$ ipython --no-banner

In [1]: import numpy as np

In [2]: import numpy.linalg as la

In [3]: np.set_printoptions(suppress=True, linewidth=120)

In [4]: J = np.load("arr.npy")

In [5]: J
Out[5]: 
array([[6., 0., 5., 5.],
       [0., 6., 0., 0.],
       [5., 0., 6., 5.],
       [5., 0., 5., 6.]])

In [6]: evals, evecs = la.eigh(J)

In [7]: x0 = np.array([7, 9, 5, -1])

In [8]: round(x0 @ J @ x0 / (x0 @ x0), 2), np.round(evals[0], 2), round(float(evals[-1]), 2)
Out[8]: (np.float64(7.47), np.float64(1.0), 16.0)

In [9]: np.abs(J).sum(axis=1).max(), round(float(np.abs(evals).max()), 2)
Out[9]: (np.float64(16.0), 16.0)

In [10]: x0 = np.ones(4)

In [11]: for _ in range(4):
    ...:     x0 = J @ x0
    ...:     x0 /= la.norm(x0)
    ...:     print(round(x0 @ J @ x0, 2))
    ...: 
15.55
15.93
15.99
16.0

In [12]: np.round(la.eigvalsh(J)[-1], 2)
Out[12]: np.float64(16.0)

In [13]: low = la.cholesky(J)

In [14]: np.round(np.diag(low) ** 2, 2)
Out[14]: array([6.  , 6.  , 1.83, 1.45])

In [15]: np.round(np.prod(np.diag(low)) ** 2, 2), round(la.det(J), 2)
Out[15]: (np.float64(96.0), np.float64(96.0))

In [16]: np.round(low @ low.T, 2)
Out[16]: 
array([[6., 0., 5., 5.],
       [0., 6., 0., 0.],
       [5., 0., 6., 5.],
       [5., 0., 5., 6.]])

In [17]: np.round(J / np.sqrt(np.outer(np.diag(J), np.diag(J))), 2)
Out[17]: 
array([[1.  , 0.  , 0.83, 0.83],
       [0.  , 1.  , 0.  , 0.  ],
       [0.83, 0.  , 1.  , 0.83],
       [0.83, 0.  , 0.83, 1.  ]])

In [18]: P = np.triu(np.array([[4, -2, 2, 2], [2, 3, -5, 1], [-1, 2, 1, 4], [5, 4, 3, -4]]), 1) + np.eye(4)

In [19]: Y = P @ J @ la.inv(P)

In [20]: round(float(la.det(Y)), 2)
Out[20]: 96.0

In [21]: np.round(np.poly(Y), 2)
Out[21]: array([   1.,  -24.,  141., -214.,   96.])

In [22]: F = np.load("x.npy")

In [23]: F.round(2)
Out[23]: 
array([[ 0.71,  1.34,  0.52,  0.04,  0.75],
       [ 1.34, -0.69,  0.49, -0.57, -0.67],
       [ 0.52,  0.49,  0.51, -0.13, -0.22],
       [ 0.04, -0.57, -0.13,  1.  , -0.25],
       [ 0.75, -0.67, -0.22, -0.25,  0.48]])

In [24]: evals, evecs = la.eigh(F)

In [25]: (evals > 1e-8).sum(), (evals < -1e-8).sum()
Out[25]: (np.int64(3), np.int64(1))

In [26]: np.round(evecs @ np.diag(evals) @ evecs.T, 2)
Out[26]: 
array([[ 0.71,  1.34,  0.52,  0.04,  0.75],
       [ 1.34, -0.69,  0.49, -0.57, -0.67],
       [ 0.52,  0.49,  0.51, -0.13, -0.22],
       [ 0.04, -0.57, -0.13,  1.  , -0.25],
       [ 0.75, -0.67, -0.22, -0.25,  0.48]])

In [27]: np.round(la.svd(F, compute_uv=False), 2) + 0
Out[27]: array([2., 2., 1., 1., 0.])

In [28]: np.round(evecs.T @ F @ evecs, 2) + 0
Out[28]: 
array([[-2.,  0.,  0.,  0.,  0.],
       [ 0.,  0.,  0.,  0.,  0.],
       [ 0.,  0.,  1.,  0.,  0.],
       [ 0.,  0.,  0.,  1.,  0.],
       [ 0.,  0.,  0.,  0.,  2.]])

In [29]: np.round(la.eigvalsh(F @ F), 2) + 0
Out[29]: array([0., 1., 1., 4., 4.])

In [30]: round(float(evals.sum()), 2), np.trace(F)
Out[30]: (2.0, np.float64(2.0))

In [31]: np.abs(evecs[:, -1]).round(6).argmax()
Out[31]: np.int64(0)

In [32]: np.round(np.abs(evecs[:, -1]), 2)
Out[32]: array([0.71, 0.46, 0.41, 0.32, 0.14])

In [33]: np.round(evecs.T @ evecs, 2) + 0
Out[33]: 
array([[1., 0., 0., 0., 0.],
       [0., 1., 0., 0., 0.],
       [0., 0., 1., 0., 0.],
       [0., 0., 0., 1., 0.],
       [0., 0., 0., 0., 1.]])

In [34]: np.unique(evals.round(6) + 0, return_counts=True)[1]
Out[34]: array([1, 1, 2, 1])

In [35]: mat = np.loadtxt("dump.csv", delimiter=",")

In [36]: mat
Out[36]: 
array([[  0.4,  -0.5,   0.3,  -0.1, -26. ,   0.6,   1.5],
       [  0.8,  -0.2,   0. ,  -1.3, -10. ,  -2. ,   0.5],
       [  0.2,  -0.9,   0.5,   0.2, -12. ,   0.2,   0.8],
       [ -0.8,   0.3,  -0.3,   1.1,  -4. ,   0.4,   0.5],
       [ -0.5,   0.8,   1.1,   1. ,  -6. ,  -1.5,  -0.1],
       [  0.2,   0.6,  -2.4,   0.7,  26. ,   0.5,  -2.6]])

In [37]: # column 4 dominates

In [38]: [round(float(x), 2) for x in la.svd(mat, compute_uv=False)[:3]]
Out[38]: [40.77, 2.87, 2.46]

In [39]: la.matrix_rank(mat, rtol=0.1)
Out[39]: np.int64(1)

In [40]: np.argsort(-la.norm(mat, axis=0).round(6), kind="stable")[:3]
Out[40]: array([4, 6, 2])

In [41]: f = np.array([1, 2])

In [42]: np.polyval(f, mat[0])
Out[42]: array([  2.4,   1.5,   2.3,   1.9, -24. ,   2.6,   3.5])

In [43]: np.cross(mat[0, :3], mat[3, :3])
Out[43]: array([ 0.06, -0.12, -0.28])

In [44]: np.round(np.convolve(mat[0], f), 2)
Out[44]: array([  0.4,   0.3,  -0.7,   0.5, -26.2, -51.4,   2.7,   3. ])

In [45]: round(float(la.norm(mat[3], 1)), 2), np.round(la.norm(mat[3], np.inf), 2)
Out[45]: (7.4, np.float64(4.0))

In [46]: np.round(la.norm(mat, axis=1), 2)
Out[46]: array([26.06, 10.33, 12.08,  4.29,  6.43, 26.26])

In [47]: round(la.norm(mat) ** 2 / la.norm(mat, 2) ** 2, 2)
Out[47]: np.float64(1.01)

In [48]: M = np.loadtxt("data.csv", delimiter=",")

In [49]: M
Out[49]: 
array([[11.,  0., 17.,  0.,  0.,  0.],
       [18., 23., 16.,  0.,  0.,  0.],
       [ 0., 36.,  0.,  0., 21.,  0.],
       [ 0.,  0.,  0.,  1.,  5., 47.],
       [ 0., 22., 24.,  0.,  0.,  0.],
       [ 0., 25.,  0., 14., 26., 24.],
       [15.,  0.,  0.,  0.,  0.,  0.],
       [16.,  0., 12., 29., 20., 40.],
       [ 0.,  0.,  0., 10.,  2., 42.],
       [34., 21.,  0.,  0., 20.,  0.],
       [31., 15.,  0.,  0.,  8.,  0.],
       [14.,  0.,  5.,  7.,  0., 27.],
       [ 0.,  0., 15.,  0.,  0.,  8.],
       [ 5., 22.,  0.,  0., 15.,  0.],
       [ 0.,  0., 75., 22.,  0.,  0.],
       [24., 11.,  0.,  0.,  0.,  0.],
       [ 0.,  4.,  0.,  3., 11., 13.],
       [ 0., 39.,  0.,  0., 24.,  6.],
       [ 0.,  0., 50.,  3.,  0.,  0.],
       [ 0.,  0., 44.,  0.,  0.,  0.],
       [ 2.,  0.,  0.,  0.,  0.,  7.],
       [ 9.,  0.,  0.,  0.,  0.,  0.],
       [47., 15.,  0.,  0., 24.,  8.],
       [ 0., 41.,  0.,  0., 20.,  0.],
       [ 8.,  0., 23.,  0.,  0.,  0.],
       [ 0., 20., 10., 26., 31., 29.],
       [39.,  0.,  3.,  0.,  0.,  0.],
       [ 0., 33.,  0.,  0., 12.,  0.],
       [ 0.,  0.,  0.,  0.,  0., 10.],
       [ 0.,  1., 33., 26., 16., 24.]])

In [50]: lab = M[:, 0] > np.median(M[:, 0])

In [51]: f = M[lab].mean(axis=0) - M[~lab].mean(axis=0)

In [52]: round((((M - M.mean(axis=0)) @ f > 0) == lab).mean(), 2)
Out[52]: np.float64(0.93)

In [53]: np.argsort(-np.abs(f).round(6), kind="stable")
Out[53]: array([0, 2, 5, 1, 4, 3])

In [54]: T = np.stack([M, -1 * M, M[::-1]])

In [55]: np.round(la.norm(T, axis=(1, 2)), 2)
Out[55]: array([217.36, 217.36, 217.36])

In [56]: (T @ M.T).shape
Out[56]: (3, 30, 30)

In [57]: arr = np.loadtxt("case17.csv", delimiter=",")

In [58]: arr.round(2)
Out[58]: 
array([[ 0.96,  0.22, -0.04, -0.13,  0.04, -0.13],
       [ 0.22, -0.09,  0.22,  0.65, -0.22,  0.65],
       [-0.04,  0.22,  0.96, -0.13,  0.04, -0.13],
       [-0.13,  0.65, -0.13,  0.61,  0.13, -0.39],
       [ 0.04, -0.22,  0.04,  0.13,  0.96,  0.13],
       [-0.13,  0.65, -0.13, -0.39,  0.13,  0.61]])

In [59]: # keeps lengths

In [60]: np.round(la.eigvalsh(arr).min(), 2)
Out[60]: np.float64(-1.0)

In [61]: np.all(la.eigvalsh(arr) > 0)
Out[61]: np.False_

In [62]: [round(float(la.det(arr[:i, :i])), 2) + 0 for i in range(1, 7)]
Out[62]: [0.96, -0.13, -0.17, -0.57, -0.61, -1.0]

In [63]: x0 = np.array([2, -2, 2, -2, 3, 1])

In [64]: h1 = np.maximum(M @ x0, 0)

In [65]: h1
Out[65]: 
array([ 56.,  22.,   0.,  60.,   4.,  24.,  30.,  98.,  28.,  86.,  56.,  51.,  38.,  11., 106.,  26.,  32.,   0.,
        94.,  88.,  11.,  18., 144.,   0.,  62.,  50.,  84.,   0.,  10.,  84.])

In [66]: M.T @ h1
Out[66]: array([19807.,  7740., 24873., 10069., 11975., 15384.])

In [67]: evals, evecs = la.eigvalsh(arr)
---------------------------------------------------------------------------
ValueError                                Traceback (most recent call last)
Cell In[67], line 1
----> 1 evals, evecs = la.eigvalsh(arr)

ValueError: too many values to unpack (expected 2)

In [68]: evals, evecs = la.eigh(arr)

In [69]: round(evals.sum(), 2), np.trace(arr)
Out[69]: (np.float64(4.0), np.float64(4.0))

In [70]: np.round(evecs @ np.diag(evals) @ evecs.T, 2)
Out[70]: 
array([[ 0.96,  0.22, -0.04, -0.13,  0.04, -0.13],
       [ 0.22, -0.09,  0.22,  0.65, -0.22,  0.65],
       [-0.04,  0.22,  0.96, -0.13,  0.04, -0.13],
       [-0.13,  0.65, -0.13,  0.61,  0.13, -0.39],
       [ 0.04, -0.22,  0.04,  0.13,  0.96,  0.13],
       [-0.13,  0.65, -0.13, -0.39,  0.13,  0.61]])

In [71]: np.unique(evals.round(6) + 0, return_counts=True)[1]
Out[71]: array([1, 5])

In [72]: np.round(la.eigvalsh(arr + 2 * np.eye(6)), 2)
Out[72]: array([1., 3., 3., 3., 3., 3.])

In [73]: np.round(evecs.T @ evecs, 2) + 0
Out[73]: 
array([[1., 0., 0., 0., 0., 0.],
       [0., 1., 0., 0., 0., 0.],
       [0., 0., 1., 0., 0., 0.],
       [0., 0., 0., 1., 0., 0.],
       [0., 0., 0., 0., 1., 0.],
       [0., 0., 0., 0., 0., 1.]])
